In [1]: import numpy as np

In [2]: import numpy.linalg as la

In [3]: np.set_printoptions(suppress=True, linewidth=160)

In [4]: rnd = lambda a: np.round(a, 2) + 0

In [5]: rng = np.random.default_rng(547)

In [6]: z = rng.integers(0, 3, 9)

In [7]: X = np.triu((z[:, None] == z) & (rng.random((9, 9)) < 0.8), 1).astype(int)

In [8]: X += X.T

In [9]: X
Out[9]: 
array([[0, 1, 0, 0, 0, 0, 0, 0, 0],
       [1, 0, 0, 0, 0, 0, 0, 0, 0],
       [0, 0, 0, 0, 1, 1, 1, 0, 0],
       [0, 0, 0, 0, 0, 0, 0, 1, 1],
       [0, 0, 1, 0, 0, 0, 0, 0, 0],
       [0, 0, 1, 0, 0, 0, 1, 0, 0],
       [0, 0, 1, 0, 0, 1, 0, 0, 0],
       [0, 0, 0, 1, 0, 0, 0, 0, 1],
       [0, 0, 0, 1, 0, 0, 0, 1, 0]])

In [10]: # symmetric

In [11]: u = np.array([0, 1, 1, 1, 1, 1, 2, 1, 1])

In [12]: B = X + np.outer(u, np.eye(9)[7])

In [13]: la.matrix_rank(la.inv(B) - la.inv(X), tol=1e-8)
Out[13]: np.int64(1)

In [14]: w, evecs = la.eigh(X)

In [15]: rnd(evecs @ np.diag(w) @ evecs.T)
Out[15]: 
array([[0., 1., 0., 0., 0., 0., 0., 0., 0.],
       [1., 0., 0., 0., 0., 0., 0., 0., 0.],
       [0., 0., 0., 0., 1., 1., 1., 0., 0.],
       [0., 0., 0., 0., 0., 0., 0., 1., 1.],
       [0., 0., 1., 0., 0., 0., 0., 0., 0.],
       [0., 0., 1., 0., 0., 0., 1., 0., 0.],
       [0., 0., 1., 0., 0., 1., 0., 0., 0.],
       [0., 0., 0., 1., 0., 0., 0., 0., 1.],
       [0., 0., 0., 1., 0., 0., 0., 1., 0.]])

In [16]: rnd(evecs.T @ evecs)
Out[16]: 
array([[1., 0., 0., 0., 0., 0., 0., 0., 0.],
       [0., 1., 0., 0., 0., 0., 0., 0., 0.],
       [0., 0., 1., 0., 0., 0., 0., 0., 0.],
       [0., 0., 0., 1., 0., 0., 0., 0., 0.],
       [0., 0., 0., 0., 1., 0., 0., 0., 0.],
       [0., 0., 0., 0., 0., 1., 0., 0., 0.],
       [0., 0., 0., 0., 0., 0., 1., 0., 0.],
       [0., 0., 0., 0., 0., 0., 0., 1., 0.],
       [0., 0., 0., 0., 0., 0., 0., 0., 1.]])

In [17]: (X != 0).astype(int)
Out[17]: 
array([[0, 1, 0, 0, 0, 0, 0, 0, 0],
       [1, 0, 0, 0, 0, 0, 0, 0, 0],
       [0, 0, 0, 0, 1, 1, 1, 0, 0],
       [0, 0, 0, 0, 0, 0, 0, 1, 1],
       [0, 0, 1, 0, 0, 0, 0, 0, 0],
       [0, 0, 1, 0, 0, 0, 1, 0, 0],
       [0, 0, 1, 0, 0, 1, 0, 0, 0],
       [0, 0, 0, 1, 0, 0, 0, 0, 1],
       [0, 0, 0, 1, 0, 0, 0, 1, 0]])

In [18]: B = np.array([[0, 2, -1], [1, 3, -3], [-1, 1, -2]])

In [19]: mat = np.block([[np.zeros((3, 3)), B], [B.T, np.zeros((3, 3))]])

In [20]: mat
Out[20]: 
array([[ 0.,  0.,  0.,  0.,  2., -1.],
       [ 0.,  0.,  0.,  1.,  3., -3.],
       [ 0.,  0.,  0., -1.,  1., -2.],
       [ 0.,  1., -1.,  0.,  0.,  0.],
       [ 2.,  3.,  1.,  0.,  0.,  0.],
       [-1., -3., -2.,  0.,  0.,  0.]])

In [21]: x0 = np.array([3, -2, -2, 0, 0, -3])

In [22]: target = mat @ x0

In [23]: target
Out[23]: array([ 3.,  9.,  6.,  0., -2.,  7.])

In [24]: rnd(la.solve(mat.T, mat[4]))
Out[24]: array([0., 0., 0., 0., 1., 0.])

In [25]: rnd(la.solve(mat, target + mat[:, 5]))
Out[25]: array([ 3., -2., -2.,  0.,  0., -2.])

In [26]: rnd(la.solve(mat, 3 * target))
Out[26]: array([ 9., -6., -6.,  0.,  0., -9.])

In [27]: print(rnd(la.solve(mat, mat[:, 1])))
[0. 1. 0. 0. 0. 0.]

In [28]: print(rnd(la.solve(mat, target)))
[ 3. -2. -2.  0.  0. -3.]

In [29]: left, s, vt = la.svd(X, full_matrices=False)

In [30]: rnd(left.T @ X @ vt.T)
Out[30]: 
array([[2.17, 0.  , 0.  , 0.  , 0.  , 0.  , 0.  , 0.  , 0.  ],
       [0.  , 2.  , 0.  , 0.  , 0.  , 0.  , 0.  , 0.  , 0.  ],
       [0.  , 0.  , 1.48, 0.  , 0.  , 0.  , 0.  , 0.  , 0.  ],
       [0.  , 0.  , 0.  , 1.  , 0.  , 0.  , 0.  , 0.  , 0.  ],
       [0.  , 0.  , 0.  , 0.  , 1.  , 0.  , 0.  , 0.  , 0.  ],
       [0.  , 0.  , 0.  , 0.  , 0.  , 1.  , 0.  , 0.  , 0.  ],
       [0.  , 0.  , 0.  , 0.  , 0.  , 0.  , 1.  , 0.  , 0.  ],
       [0.  , 0.  , 0.  , 0.  , 0.  , 0.  , 0.  , 1.  , 0.  ],
       [0.  , 0.  , 0.  , 0.  , 0.  , 0.  , 0.  , 0.  , 0.31]])

In [31]: rnd(s)
Out[31]: array([2.17, 2.  , 1.48, 1.  , 1.  , 1.  , 1.  , 1.  , 0.31])

In [32]: rnd(left.T @ left)
Out[32]: 
array([[1., 0., 0., 0., 0., 0., 0., 0., 0.],
       [0., 1., 0., 0., 0., 0., 0., 0., 0.],
       [0., 0., 1., 0., 0., 0., 0., 0., 0.],
       [0., 0., 0., 1., 0., 0., 0., 0., 0.],
       [0., 0., 0., 0., 1., 0., 0., 0., 0.],
       [0., 0., 0., 0., 0., 1., 0., 0., 0.],
       [0., 0., 0., 0., 0., 0., 1., 0., 0.],
       [0., 0., 0., 0., 0., 0., 0., 1., 0.],
       [0., 0., 0., 0., 0., 0., 0., 0., 1.]])

In [33]: rnd(np.sort(np.abs(la.eigvals(mat))))
Out[33]: array([0.77, 0.77, 1.49, 1.49, 5.21, 5.21])

In [34]: rnd(la.matrix_power(mat, 3))
Out[34]: 
array([[  0.,   0.,   0.,   5.,  41., -40.],
       [  0.,   0.,   0.,  11.,  83., -82.],
       [  0.,   0.,   0.,   2.,  38., -40.],
       [  5.,  11.,   2.,   0.,   0.,   0.],
       [ 41.,  83.,  38.,   0.,   0.,   0.],
       [-40., -82., -40.,   0.,   0.,   0.]])

In [35]: mat @ mat
Out[35]: 
array([[  5.,   9.,   4.,   0.,   0.,   0.],
       [  9.,  19.,   8.,   0.,   0.,   0.],
       [  4.,   8.,   6.,   0.,   0.,   0.],
       [  0.,   0.,   0.,   2.,   2.,  -1.],
       [  0.,   0.,   0.,   2.,  14., -13.],
       [  0.,   0.,   0.,  -1., -13.,  14.]])

In [36]: np.allclose(mat, mat.T)
Out[36]: True
